% python3 -q
>>> import numpy as np
>>> np.set_printoptions(precision=1, suppress=True, linewidth=120, legacy="1.25")
>>> K = np.load("m.npy")
>>> print(K)
[[-1.6 -0.6  1.4  0.8  0.2  0.7  0.5 -0.3 -0.8]
 [-2.1 -0.4 -0.9 -0.6 -0.2  0.1  0.2  0.1 -1.7]
 [ 0.8  1.   1.2  0.9 -0.6 -0.7  1.   1.6  0.7]
 [ 0.6 -0.5 -0.1  0.9 -0.1 -0.3  2.4  0.5 -0.4]
 [ 1.2  0.1 -0.5 -0.3  0.4  1.9  0.6  0.8 -0.1]
 [ 2.3  0.3 -0.7 -1.2  1.1  1.2  0.4  0.2  1.4]
 [ 1.1  1.6  0.1 -0.7  0.6 -1.6  0.9  1.8 -0.5]
 [ 0.4 -0.7  2.3  0.4 -0.7 -0.2  1.3  0.1 -0.7]
 [-0.3  3.1  0.4 -0.7 -0.3  0.1 -0.2  0.3 -1.2]]
>>> rng = np.random.default_rng(954351)
>>> M2 = K + rng.integers(-2, 3, (9, 8)) @ rng.integers(-2, 3, (8, 9))
>>> print(M2)
[[  2.4   5.4  -6.6   6.8   0.2  -2.3  -0.5  15.7  12.2]
 [ -0.1  -9.4   6.1   0.4 -11.2   1.1  -7.8   3.1  -6.7]
 [ -3.2  -6.    0.2   7.9   7.4 -16.7  -5.    0.6  -5.3]
 [  4.6  -3.5 -12.1  12.9   0.9 -16.3  -3.6  11.5   9.6]
 [ -9.8  -4.9 -10.5  10.7  -2.6  -5.1  -0.4  -1.2   1.9]
 [  8.3  -3.7  -4.7  -1.2  -1.9  -7.8  -5.6   6.2   0.4]
 [ -3.9  -4.4  -6.9  11.3   9.6  -5.6   4.9   5.8   6.5]
 [  4.4  -4.7  10.3  -3.6   2.3  -0.2   4.3 -12.9  -4.7]
 [  6.7   0.1   0.4   5.3  -6.3  -7.9  -6.2  -0.7   4.8]]
>>> print(np.round(np.linalg.svd(M2 - K, compute_uv=False), 1) + 0)
[45.  27.6 24.7 16.2 12.6 10.1  5.5  1.   0. ]
>>> print(np.abs(M2 - K).sum(axis=1))
[57. 47. 56. 75. 52. 39. 58. 43. 43.]
>>> Uu, sig = np.linalg.svd(K)
Traceback (most recent call last):
  File "<python-input-9>", line 1, in <module>
    Uu, sig = np.linalg.svd(K)
    ^^^^^^^
ValueError: too many values to unpack (expected 2)
>>> Uu, sig, Vt = np.linalg.svd(K, full_matrices=False)
>>> print(np.round(np.abs(Vt[0]), 1) + 0)
[0.7 0.4 0.  0.1 0.1 0.  0.2 0.4 0.3]
>>> print(Uu.shape, sig.shape, Vt.shape)
(9, 9) (9,) (9, 9)
>>> print(np.round(Uu.T @ K @ Vt.T, 1) + 0)
[[5.1 0.  0.  0.  0.  0.  0.  0.  0. ]
 [0.  4.5 0.  0.  0.  0.  0.  0.  0. ]
 [0.  0.  4.1 0.  0.  0.  0.  0.  0. ]
 [0.  0.  0.  2.9 0.  0.  0.  0.  0. ]
 [0.  0.  0.  0.  2.6 0.  0.  0.  0. ]
 [0.  0.  0.  0.  0.  1.5 0.  0.  0. ]
 [0.  0.  0.  0.  0.  0.  1.2 0.  0. ]
 [0.  0.  0.  0.  0.  0.  0.  1.  0. ]
 [0.  0.  0.  0.  0.  0.  0.  0.  0.6]]
>>> print(np.cumsum(sig ** 2) / np.sum(sig ** 2))
[0.3 0.6 0.8 0.9 0.9 1.  1.  1.  1. ]
>>> O, evecs = np.linalg.qr(K[:, :7])[0], np.linalg.qr(K[:, 7:])[0]
>>> sig = np.linalg.svd(O.T @ evecs, compute_uv=False)
>>> print(np.round(np.linalg.norm(O @ O.T - evecs @ evecs.T, 2), 1))
1.0
>>> print(np.degrees(np.arccos(sig.clip(0, 1))))
[19.6 31.4]
>>> m1 = np.array([[-4, -3, 0, 0, 0, -2],
...     [-3, -2, 3, 0, 1, 0],
...     [0, 3, 4, 3, -4, 2],
...     [0, 0, 3, -2, 4, -4],
...     [0, 1, -4, 4, -2, -1],
...     [-2, 0, 2, -4, -1, 2]])
>>> # symmetric, so the eigenvalues are real
>>> w, evecs = np.linalg.eigvalsh(m1)
Traceback (most recent call last):
  File "<python-input-21>", line 1, in <module>
    w, evecs = np.linalg.eigvalsh(m1)
    ^^^^^^^^
ValueError: too many values to unpack (expected 2)
>>> w, evecs = np.linalg.eigh(m1)
>>> print(round(w.sum(), 1), np.trace(m1))
-4.0 -4
>>> print(np.unique(w.round(6) + 0, return_counts=True)[1])
[1 1 1 1 1 1]
>>> print(np.round(evecs.T @ evecs, 1) + 0)
[[1. 0. 0. 0. 0. 0.]
 [0. 1. 0. 0. 0. 0.]
 [0. 0. 1. 0. 0. 0.]
 [0. 0. 0. 1. 0. 0.]
 [0. 0. 0. 0. 1. 0.]
 [0. 0. 0. 0. 0. 1.]]
>>> print(np.round(evecs.T @ m1 @ evecs, 1) + 0)
[[-9.6  0.   0.   0.   0.   0. ]
 [ 0.  -5.9  0.   0.   0.   0. ]
 [ 0.   0.  -2.1  0.   0.   0. ]
 [ 0.   0.   0.   0.7  0.   0. ]
 [ 0.   0.   0.   0.   5.2  0. ]
 [ 0.   0.   0.   0.   0.   7.7]]
>>> print((w > 1e-8).sum(), (w < -1e-8).sum())
3 3
>>> print(np.abs(evecs[:, -1]).round(6).argmax())
2
>>> M2 = np.array([[9, 2, -3],
...     [7, -5, -1],
...     [-2, 3, 1],
...     [-5, 1, 2],
...     [1, 4, -4],
...     [3, 9, -5]])
>>> M2 @ m1
Traceback (most recent call last):
  File "<python-input-30>", line 1, in <module>
    M2 @ m1
    ~~~^~~~
ValueError: matmul: Input operand 1 has a mismatch in its core dimension 0, with gufunc signature (n?,k),(k,m?)->(n?,m?) (size 6 is different from 3)
>>> print(np.linalg.matrix_rank(m1 @ M2))
3
>>> print(np.einsum("ik,kj->ji", m1, M2))
[[-63 -46   0  -4 -10   3]
 [-11  17   2 -13 -30  12]
 [ 25  10  13   3  16  -6]]
>>> print(np.einsum("ik,kj->ij", m1, M2))
[[-63 -11  25]
 [-46  17  10]
 [  0   2  13]
 [ -4 -13   3]
 [-10 -30  16]
 [  3  12  -6]]
>>> print(np.vstack([m1, M2.T]).shape)
(9, 6)
>>> print(M2.T @ m1.T)
[[-63 -46   0  -4 -10   3]
 [-11  17   2 -13 -30  12]
 [ 25  10  13   3  16  -6]]
>>> print(np.count_nonzero(m1))
26
>>> np.zeros(6, 6)
Traceback (most recent call last):
  File "<python-input-37>", line 1, in <module>
    np.zeros(6, 6)
    ~~~~~~~~^^^^^^
TypeError: Cannot interpret '6' as a data type
>>> M2 = np.array([[-3, -1, 0],
...     [1, 3, 2],
...     [2, -2, 1],
...     [-2, -2, 2],
...     [-1, 1, 0],
...     [3, -2, 2],
...     [-2, 1, 1],
...     [-3, 0, 0],
...     [-3, -3, -1]])
>>> print(np.einsum("ij->j", K))
[ 2.4  3.9  3.2 -0.5  0.4  1.2  7.1  5.1 -3.3]
>>> print(np.einsum("ij,ij->i", K, K))
[ 7.   8.7  8.8  7.7  6.6 12.1 11.5  8.8 12. ]
>>> print(np.vstack([K, M2.T]).shape)
(12, 9)
>>> print(np.einsum("ik,kj->ij", K, M2))
[[  9.6  -2.9   4.5]
 [ 10.2   8.8  -0.8]
 [-11.2  -2.3   3.9]
 [-10.2   0.4   2.9]
 [ -1.9  -1.8   3.6]
 [ -8.7  -2.7  -1.1]
 [-11.2  11.1   0.1]
 [  1.2  -4.8   3.3]
 [  9.9  13.1   6.4]]
>>> print(np.einsum("ik,kj->ji", K, M2))
[[  9.6  10.2 -11.2 -10.2  -1.9  -8.7 -11.2   1.2   9.9]
 [ -2.9   8.8  -2.3   0.4  -1.8  -2.7  11.1  -4.8  13.1]
 [  4.5  -0.8   3.9   2.9   3.6  -1.1   0.1   3.3   6.4]]
>>> print(np.linalg.matrix_rank(np.vstack([K, M2.T])))
9
>>> def softmax(z):
...     e = np.exp(z - z.max(axis=-1, keepdims=True))
...     return e / e.sum(axis=-1, keepdims=True)
... 
>>> print(np.round(softmax(m1[0]), 1) + 0)
[0.  0.  0.3 0.3 0.3 0. ]
>>> att = m1 @ m1.T / np.sqrt(6)
>>> print(np.round(softmax(att + np.triu(np.full(att.shape, -np.inf), 1)), 1) + 0)
[[1.  0.  0.  0.  0.  0. ]
 [0.1 0.9 0.  0.  0.  0. ]
 [0.  0.  1.  0.  0.  0. ]
 [0.  0.  0.  1.  0.  0. ]
 [0.  0.  0.  0.  1.  0. ]
 [0.  0.  0.  0.  0.  1. ]]
>>> print(softmax(att).round(6).argmax(axis=1))
[0 1 2 3 4 5]
